$ python3 -q
>>> import numpy as np
>>> np.set_printoptions(precision=1, suppress=True, linewidth=120, floatmode="fixed")
>>> X = np.loadtxt("w.csv", delimiter=",")
>>> print(X)
[[3.0 1.0 0.0 1.0 0.0 1.0 1.0 1.0 3.0 0.0 2.0]
 [0.0 2.0 2.0 2.0 1.0 0.0 0.0 0.0 1.0 1.0 1.0]
 [0.0 0.0 1.0 3.0 0.0 2.0 0.0 1.0 2.0 1.0 1.0]
 [0.0 0.0 0.0 3.0 1.0 0.0 2.0 0.0 2.0 2.0 3.0]
 [0.0 0.0 0.0 0.0 2.0 2.0 2.0 2.0 2.0 0.0 0.0]
 [0.0 0.0 0.0 0.0 0.0 3.0 3.0 0.0 3.0 0.0 0.0]
 [0.0 0.0 0.0 0.0 0.0 0.0 2.0 1.0 1.0 0.0 0.0]
 [0.0 0.0 0.0 0.0 0.0 0.0 0.0 2.0 3.0 0.0 0.0]
 [0.0 0.0 0.0 0.0 0.0 0.0 0.0 0.0 3.0 1.0 1.0]
 [0.0 0.0 0.0 0.0 0.0 0.0 0.0 0.0 0.0 3.0 2.0]
 [0.0 0.0 0.0 0.0 0.0 0.0 0.0 0.0 0.0 0.0 0.0]]
>>> print((X - X.T) / 2)
[[ 0.0  0.5  0.0  0.5  0.0  0.5  0.5  0.5  1.5  0.0  1.0]
 [-0.5  0.0  1.0  1.0  0.5  0.0  0.0  0.0  0.5  0.5  0.5]
 [ 0.0 -1.0  0.0  1.5  0.0  1.0  0.0  0.5  1.0  0.5  0.5]
 [-0.5 -1.0 -1.5  0.0  0.5  0.0  1.0  0.0  1.0  1.0  1.5]
 [ 0.0 -0.5  0.0 -0.5  0.0  1.0  1.0  1.0  1.0  0.0  0.0]
 [-0.5  0.0 -1.0  0.0 -1.0  0.0  1.5  0.0  1.5  0.0  0.0]
 [-0.5  0.0  0.0 -1.0 -1.0 -1.5  0.0  0.5  0.5  0.0  0.0]
 [-0.5  0.0 -0.5  0.0 -1.0  0.0 -0.5  0.0  1.5  0.0  0.0]
 [-1.5 -0.5 -1.0 -1.0 -1.0 -1.5 -0.5 -1.5  0.0  0.5  0.5]
 [ 0.0 -0.5 -0.5 -1.0  0.0  0.0  0.0  0.0 -0.5  0.0  1.0]
 [-1.0 -0.5 -0.5 -1.5  0.0  0.0  0.0  0.0 -0.5 -1.0  0.0]]
>>> print(X @ X)
[[ 9.0  5.0  2.0  8.0  2.0  6.0 10.0  6.0 28.0  6.0 13.0]
 [ 0.0  4.0  6.0 16.0  6.0  6.0  6.0  4.0 15.0 12.0 13.0]
 [ 0.0  0.0  1.0 12.0  3.0  8.0 12.0  3.0 23.0 12.0 14.0]
 [ 0.0  0.0  0.0  9.0  5.0  2.0 12.0  4.0 16.0 14.0 15.0]
 [ 0.0  0.0  0.0  0.0  4.0 10.0 14.0 10.0 24.0  2.0  2.0]
 [ 0.0  0.0  0.0  0.0  0.0  9.0 15.0  3.0 21.0  3.0  3.0]
 [ 0.0  0.0  0.0  0.0  0.0  0.0  4.0  4.0  8.0  1.0  1.0]
 [ 0.0  0.0  0.0  0.0  0.0  0.0  0.0  4.0 15.0  3.0  3.0]
 [ 0.0  0.0  0.0  0.0  0.0  0.0  0.0  0.0  9.0  6.0  5.0]
 [ 0.0  0.0  0.0  0.0  0.0  0.0  0.0  0.0  0.0  9.0  6.0]
 [ 0.0  0.0  0.0  0.0  0.0  0.0  0.0  0.0  0.0  0.0  0.0]]
>>> print(np.trace(X))
24.0
>>> f = np.array([4, 0])
>>> print(np.array([np.convolve(row, f, "same") for row in X]))
[[12.0  4.0  0.0  4.0  0.0  4.0  4.0  4.0 12.0  0.0  8.0]
 [ 0.0  8.0  8.0  8.0  4.0  0.0  0.0  0.0  4.0  4.0  4.0]
 [ 0.0  0.0  4.0 12.0  0.0  8.0  0.0  4.0  8.0  4.0  4.0]
 [ 0.0  0.0  0.0 12.0  4.0  0.0  8.0  0.0  8.0  8.0 12.0]
 [ 0.0  0.0  0.0  0.0  8.0  8.0  8.0  8.0  8.0  0.0  0.0]
 [ 0.0  0.0  0.0  0.0  0.0 12.0 12.0  0.0 12.0  0.0  0.0]
 [ 0.0  0.0  0.0  0.0  0.0  0.0  8.0  4.0  4.0  0.0  0.0]
 [ 0.0  0.0  0.0  0.0  0.0  0.0  0.0  8.0 12.0  0.0  0.0]
 [ 0.0  0.0  0.0  0.0  0.0  0.0  0.0  0.0 12.0  4.0  4.0]
 [ 0.0  0.0  0.0  0.0  0.0  0.0  0.0  0.0  0.0 12.0  8.0]
 [ 0.0  0.0  0.0  0.0  0.0  0.0  0.0  0.0  0.0  0.0  0.0]]
>>> print(np.correlate(X[8], X[0], "full"))
[ 0.0  0.0  0.0  0.0  0.0  0.0  0.0  0.0  6.0  2.0 11.0  6.0  7.0  5.0  2.0  4.0  1.0  4.0 10.0  4.0  3.0]
>>> print(np.cross(X[8, :3], X[0, :3]))
[0.0 0.0 0.0]
>>> r = np.linalg.matrix_rank(X)
>>> print(r)
10
>>> ns = np.linalg.svd(X)[2][r:].T
>>> print(np.linalg.matrix_rank(X.T @ X), np.linalg.matrix_rank(X @ X.T))
10 10
>>> print(np.round(X @ ns, 1) + 0)
[[0.0]
 [0.0]
 [0.0]
 [0.0]
 [0.0]
 [0.0]
 [0.0]
 [0.0]
 [0.0]
 [0.0]
 [0.0]]
>>> print(np.round(ns @ ns.T, 1) + 0)
[[ 0.1  0.0 -0.1  0.1  0.0  0.0  0.0  0.0  0.0  0.1 -0.2]
 [ 0.0  0.0 -0.1  0.0  0.0  0.0  0.0  0.0  0.0  0.1 -0.1]
 [-0.1 -0.1  0.2 -0.1  0.0  0.0  0.0  0.0  0.0 -0.2  0.3]
 [ 0.1  0.0 -0.1  0.1  0.0  0.0  0.0  0.0  0.0  0.1 -0.2]
 [ 0.0  0.0  0.0  0.0  0.0  0.0  0.0  0.0  0.0  0.0 -0.1]
 [ 0.0  0.0  0.0  0.0  0.0  0.0  0.0  0.0  0.0  0.0  0.1]
 [ 0.0  0.0  0.0  0.0  0.0  0.0  0.0  0.0  0.0  0.0  0.0]
 [ 0.0  0.0  0.0  0.0  0.0  0.0  0.0  0.0  0.0  0.0  0.1]
 [ 0.0  0.0  0.0  0.0  0.0  0.0  0.0  0.0  0.0  0.0  0.0]
 [ 0.1  0.1 -0.2  0.1  0.0  0.0  0.0  0.0  0.0  0.2 -0.3]
 [-0.2 -0.1  0.3 -0.2 -0.1  0.1  0.0  0.1  0.0 -0.3  0.4]]
>>> print(np.round(ns[:, 0] / ns[np.abs(ns[:, 0]).round(6).argmax(), 0], 1) + 0)
[-0.4 -0.3  0.7 -0.4 -0.2  0.1  0.0  0.2 -0.1 -0.7  1.0]
>>> print(np.allclose(X @ ns, 0))
True
>>> Uu, sv, Vh = np.linalg.svd(X)
>>> evecs = Vh[:(sv > 1e-8).sum()]
>>> rng = np.random.default_rng(616204)
>>> vec = X[9] + 3 * X[5] + rng.integers(2) * np.eye(11)[10]
>>> print(vec)
[0.0 0.0 0.0 0.0 0.0 9.0 9.0 0.0 9.0 3.0 3.0]
>>> print(np.diag(evecs.T @ evecs))
[0.9 1.0 0.8 0.9 1.0 1.0 1.0 1.0 1.0 0.8 0.6]
>>> print(np.allclose(evecs.T @ evecs @ vec, vec))
False
>>> print(np.round(np.linalg.norm(vec - evecs.T @ evecs @ vec), 1))
0.6
>>> print(np.round(X @ np.linalg.pinv(X) @ X, 1) + 0)
[[3.0 1.0 0.0 1.0 0.0 1.0 1.0 1.0 3.0 0.0 2.0]
 [0.0 2.0 2.0 2.0 1.0 0.0 0.0 0.0 1.0 1.0 1.0]
 [0.0 0.0 1.0 3.0 0.0 2.0 0.0 1.0 2.0 1.0 1.0]
 [0.0 0.0 0.0 3.0 1.0 0.0 2.0 0.0 2.0 2.0 3.0]
 [0.0 0.0 0.0 0.0 2.0 2.0 2.0 2.0 2.0 0.0 0.0]
 [0.0 0.0 0.0 0.0 0.0 3.0 3.0 0.0 3.0 0.0 0.0]
 [0.0 0.0 0.0 0.0 0.0 0.0 2.0 1.0 1.0 0.0 0.0]
 [0.0 0.0 0.0 0.0 0.0 0.0 0.0 2.0 3.0 0.0 0.0]
 [0.0 0.0 0.0 0.0 0.0 0.0 0.0 0.0 3.0 1.0 1.0]
 [0.0 0.0 0.0 0.0 0.0 0.0 0.0 0.0 0.0 3.0 2.0]
 [0.0 0.0 0.0 0.0 0.0 0.0 0.0 0.0 0.0 0.0 0.0]]
>>> print(np.unique(X.round(6), axis=0).shape)
(11, 11)
>>> K = np.loadtxt("test11.csv", delimiter=",")
>>> print(K)
[[-2.2 -3.3  2.0 -0.8 -0.6 -2.5 -4.3]
 [-1.0  4.5  3.7 -0.4 -4.0 -1.5  3.0]
 [-3.5 -0.8  4.6 -1.5 -1.0 -1.5 -3.1]
 [ 1.3 -2.6 -3.3  0.8  1.5  0.1 -1.0]
 [ 1.5  3.7 -0.7  0.7 -2.0 -0.1  4.0]
 [ 2.9  1.1 -3.9  1.5 -0.5  0.2  3.1]
 [-0.1 -2.0 -1.0 -0.1  3.7  2.9 -2.0]
 [-3.6 -3.0  3.7 -1.6 -0.8 -2.9 -4.7]
 [ 1.6  3.6 -0.6  0.8 -2.1  0.0  4.2]
 [-4.3 -2.7  5.0 -2.1  0.2 -1.7 -5.1]
 [-2.1 -3.4  1.3 -0.8  0.7 -1.3 -4.1]
 [-3.0 -3.0  3.0 -1.4  0.4 -1.3 -4.6]
 [-0.7 -4.0 -0.9 -0.6  4.6  2.8 -3.7]
 [-0.6  0.4  1.1 -0.4  1.2  1.2 -0.3]
 [-1.0 -3.9  0.0 -0.6  3.3  1.3 -4.0]
 [-1.1 -3.7 -0.1 -0.9  3.2  1.5 -4.0]
 [-1.9  0.8  2.8 -1.1  0.6  1.2 -1.0]
 [-3.1 -1.1  3.9 -1.6  0.4 -0.1 -3.0]
 [-1.5  0.8  2.2 -1.0  2.1  2.6 -0.7]
 [-0.5 -0.1  0.7 -0.1 -1.3 -1.3  0.0]
 [-2.6 -3.4  2.0 -0.9 -0.5 -2.7 -4.3]
 [ 1.2 -2.5 -2.6  0.7  0.3 -1.3 -1.1]
 [ 3.0  3.2 -2.7  1.9 -4.0 -2.7  4.9]
 [ 2.1  3.3 -1.6  1.3 -2.9 -1.4  4.2]
 [ 1.4  1.8 -1.4  1.0 -2.0 -1.4  2.6]
 [ 0.5  3.9  1.2  0.3 -2.3 -0.1  3.4]
 [ 0.4 -4.3 -2.6  0.0  5.0  2.9 -3.3]
 [ 3.3  2.8 -3.3  1.9 -2.8 -1.2  4.8]
 [ 0.0  0.0  0.0 -0.2  0.2 -0.3 -0.1]
 [ 0.9  3.8  0.8  0.6 -4.6 -2.8  3.6]
 [-1.9 -3.5  1.3 -0.9  0.5 -1.4 -4.1]
 [-2.8 -1.2  3.4 -1.1 -1.7 -2.9 -2.6]
 [ 0.4 -0.1 -0.4  0.3 -2.4 -2.7  0.3]
 [ 0.2 -4.4 -2.3  0.4  1.2 -1.3 -3.1]
 [-0.1  0.1  0.3 -0.3  2.3  2.6 -0.2]
 [ 2.6  1.2 -3.5  1.1  1.9  2.9  2.7]
 [-0.4  0.3  0.2 -0.3  2.2  2.7 -0.2]
 [ 1.3  3.5  0.1  0.7 -3.3 -1.4  3.8]
 [-1.0  2.6  2.4 -0.5 -0.4  1.0  1.1]
 [ 0.2  4.0  1.5 -0.2  0.1  2.4  3.2]
 [ 3.5  3.1 -4.1  1.5  0.8  3.0  4.8]]
>>> Xc = (K - K.mean(axis=0)) / K.std(axis=0)
>>> print(Xc.std(axis=0))
[1.0 1.0 1.0 1.0 1.0 1.0 1.0]
>>> print(np.argwhere(np.abs(Xc) > 2))
[[ 9  0]
 [ 9  3]
 [12  4]
 [26  4]]
>>> beta = np.linalg.lstsq(np.delete(Xc, 6, axis=1), Xc[:, 6])[0]
>>> print(beta.round(1) + 0)
[ 0.2  0.7 -0.2  0.0 -0.1  0.0]
>>> print(np.abs(beta).argmax())
1
>>> Uu, sv, Vh = np.linalg.svd(K)
>>> print(sv)
[31.7 20.4 13.4  0.7  0.7  0.6  0.5]
>>> A2 = Uu[:, :3] @ np.diag(sv[:3]) @ Vh[:3]
>>> print(round(float(np.linalg.norm(K - A2) / np.linalg.norm(K)), 1))
0.0
>>> print(round(float(np.abs(K - A2).max()), 1))
0.2
>>> print(np.linalg.matrix_rank(A2))
3
>>> A2 = np.array([[1, 1, 1],
...     [-1, -2, 1],
...     [1, -3, 2],
...     [-4, -1, -5],
...     [3, -4, -3],
...     [-5, 3, 4],
...     [-5, -1, -1],
...     [4, 3, 2],
...     [-5, 0, -1],
...     [1, 3, -4],
...     [3, -2, 2]])
>>> print(np.einsum("ij,ij->i", X, X))
[27.0 16.0 21.0 31.0 20.0 27.0  6.0 13.0 11.0 13.0  0.0]
>>> print(X @ A2)
[[-17.0   1.0   5.0]
 [ -6.0 -15.0 -10.0]
 [-23.0   4.0  -7.0]
 [-18.0  -9.0 -24.0]
 [-16.0   2.0   2.0]
 [-45.0   6.0   6.0]
 [-11.0   1.0  -1.0]
 [ -7.0   6.0   1.0]
 [-11.0   1.0  -5.0]
 [  9.0   5.0  -8.0]
 [  0.0   0.0   0.0]]
>>> print(np.einsum("ik,kj->ji", X, A2))
[[-17.0  -6.0 -23.0 -18.0 -16.0 -45.0 -11.0  -7.0 -11.0   9.0   0.0]
 [  1.0 -15.0   4.0  -9.0   2.0   6.0   1.0   6.0   1.0   5.0   0.0]
 [  5.0 -10.0  -7.0 -24.0   2.0   6.0  -1.0   1.0  -5.0  -8.0   0.0]]
>>> print(np.einsum("ik,kj->ij", X, A2))
[[-17.0   1.0   5.0]
 [ -6.0 -15.0 -10.0]
 [-23.0   4.0  -7.0]
 [-18.0  -9.0 -24.0]
 [-16.0   2.0   2.0]
 [-45.0   6.0   6.0]
 [-11.0   1.0  -1.0]
 [ -7.0   6.0   1.0]
 [-11.0   1.0  -5.0]
 [  9.0   5.0  -8.0]
 [  0.0   0.0   0.0]]
>>> print(np.linalg.matrix_rank(X @ A2))
3
>>> print(np.vstack([X, A2.T]).shape)
(14, 11)
>>> print(np.einsum("ij->j", X))
[ 3.0  3.0  3.0  9.0  4.0  8.0 10.0  7.0 20.0  8.0 10.0]
>>> Z = K[[14, 22]].astype(float)
>>> for _ in range(3):
...     idx = np.linalg.norm(K[:, None] - Z, axis=-1).argmin(axis=1)
...     Z = np.array([K[idx == j].mean(axis=0) for j in range(2)])
... 
>>> print(idx)
[0 1 0 0 1 1 0 0 1 0 0 0 0 0 0 0 0 0 0 0 0 0 1 1 1 1 0 1 0 1 0 0 1 0 0 1 0 1 1 1 1]
>>> print(Z[1] - Z[0])
[ 2.8  4.9 -1.8  1.4 -3.0 -0.3  5.9]
>>> print(np.abs(Z[1] - Z[0]).argmax())
6
>>> A2 = K + rng.integers(-2, 3, (41, 3)) @ rng.integers(-2, 3, (3, 7))
>>> print(A2)
[[ -2.2  -0.3  -1.0  -0.8   4.4   5.5   1.7]
 [ -1.0  10.5   0.7   5.6  -8.0  -2.5   3.0]
 [ -7.5  -4.8   9.6  -7.5   1.0  -4.5  -7.1]
 [  0.3  -6.6  -1.3  -5.2   7.5   4.1   1.0]
 [ -5.5   7.7   1.3  -1.3   0.0  -0.1   2.0]
 [ -3.1   3.1  -0.9  -0.5  -0.5  -2.8  -0.9]
 [ -3.1   1.0  -1.0  -0.1   4.7   3.9  -2.0]
 [  1.4  -3.0  -0.3   0.4   1.2   3.1   1.3]
 [ -2.4   1.6   4.4  -1.2  -6.1  -9.0  -3.8]
 [-12.3  -5.7  12.0 -10.1   3.2  -5.7 -11.1]
 [ -2.1   2.6  -1.7   5.2  -3.3  -2.3  -4.1]
 [ -8.0   1.0   4.0  -1.4   0.4  -2.3  -6.6]
 [-10.7  -6.0   7.1  -8.6   6.6  -3.2 -11.7]
 [  4.4  -3.6   0.1  -0.4   1.2   2.2   1.7]
 [  7.0  -5.9  -4.0   3.4   1.3   3.3   0.0]
 [  1.9  -5.7  -0.1   1.1  -0.8  -2.5  -6.0]
 [  6.1   3.8  -4.2   6.9  -2.4   5.2   5.0]
 [ -8.1  -2.1   7.9  -5.6   1.4  -3.1  -7.0]
 [ -2.5  -1.2   4.2  -3.0   2.1   0.6  -2.7]
 [  1.5   3.9  -3.3   3.9  -1.3   2.7   4.0]
 [ -0.6  -4.4   1.0  -0.9   0.5  -0.7  -2.3]
 [ -0.8   3.5  -4.6   4.7  -1.7  -1.3  -1.1]
 [ 13.0   5.2 -10.7   9.9  -6.0   3.3  12.9]
 [  7.1   0.3  -2.6   3.3  -5.9  -3.4   4.2]
 [  5.4   0.8  -3.4   3.0  -3.0  -0.4   4.6]
 [  4.5   2.9  -0.8   2.3  -3.3   0.9   5.4]
 [  0.4  -0.3  -5.6   2.0   7.0   7.9   0.7]
 [ 10.3   3.8  -8.3   7.9  -5.8   0.8   8.8]
 [ -7.0   4.0   2.0  -2.2   2.2  -0.3  -2.1]
 [ -3.1  -0.2   5.8  -5.4  -2.6  -5.8  -0.4]
 [ -1.9  -0.5  -1.7  -0.9   5.5   6.6   1.9]
 [ -9.8   2.8   5.4  -3.1   0.3  -2.9  -4.6]
 [ -7.6  -3.1   6.6  -7.7   0.6  -6.7  -5.7]
 [ -7.8  -6.4   4.7  -5.6   1.2  -8.3 -11.1]
 [  4.9   1.1  -3.7   3.7   1.3   5.6   3.8]
 [  0.6   7.2  -5.5   5.1  -0.1   2.9   2.7]
 [  1.6  -1.7  -0.8  -2.3   6.2   7.7   3.8]
 [  0.3   2.5   2.1   0.7  -6.3  -6.4  -0.2]
 [ -3.0   8.6   0.4   3.5  -2.4   1.0   1.1]
 [ -4.8   8.0   2.5  -0.2   0.1   1.4   1.2]
 [  3.5  -1.9  -1.1  -2.5   1.8   1.0   2.8]]
>>> print(np.round(np.linalg.svd(A2 - K, compute_uv=False), 1) + 0)
[55.9 26.7 25.7  0.0  0.0  0.0  0.0]
>>> print(np.abs(A2 - K).sum(axis=1))
[25.0 20.0 28.0 25.0 19.0 20.0  8.0 25.0 34.0 39.0 20.0 13.0 44.0 13.0 26.0 17.0 39.0 22.0 11.0 22.0  9.0 16.0 44.0
 16.0 13.0 13.0 20.0 28.0 19.0 28.0 25.0 19.0 39.0 38.0 22.0 16.0 20.0 16.0 16.0 13.0 17.0]
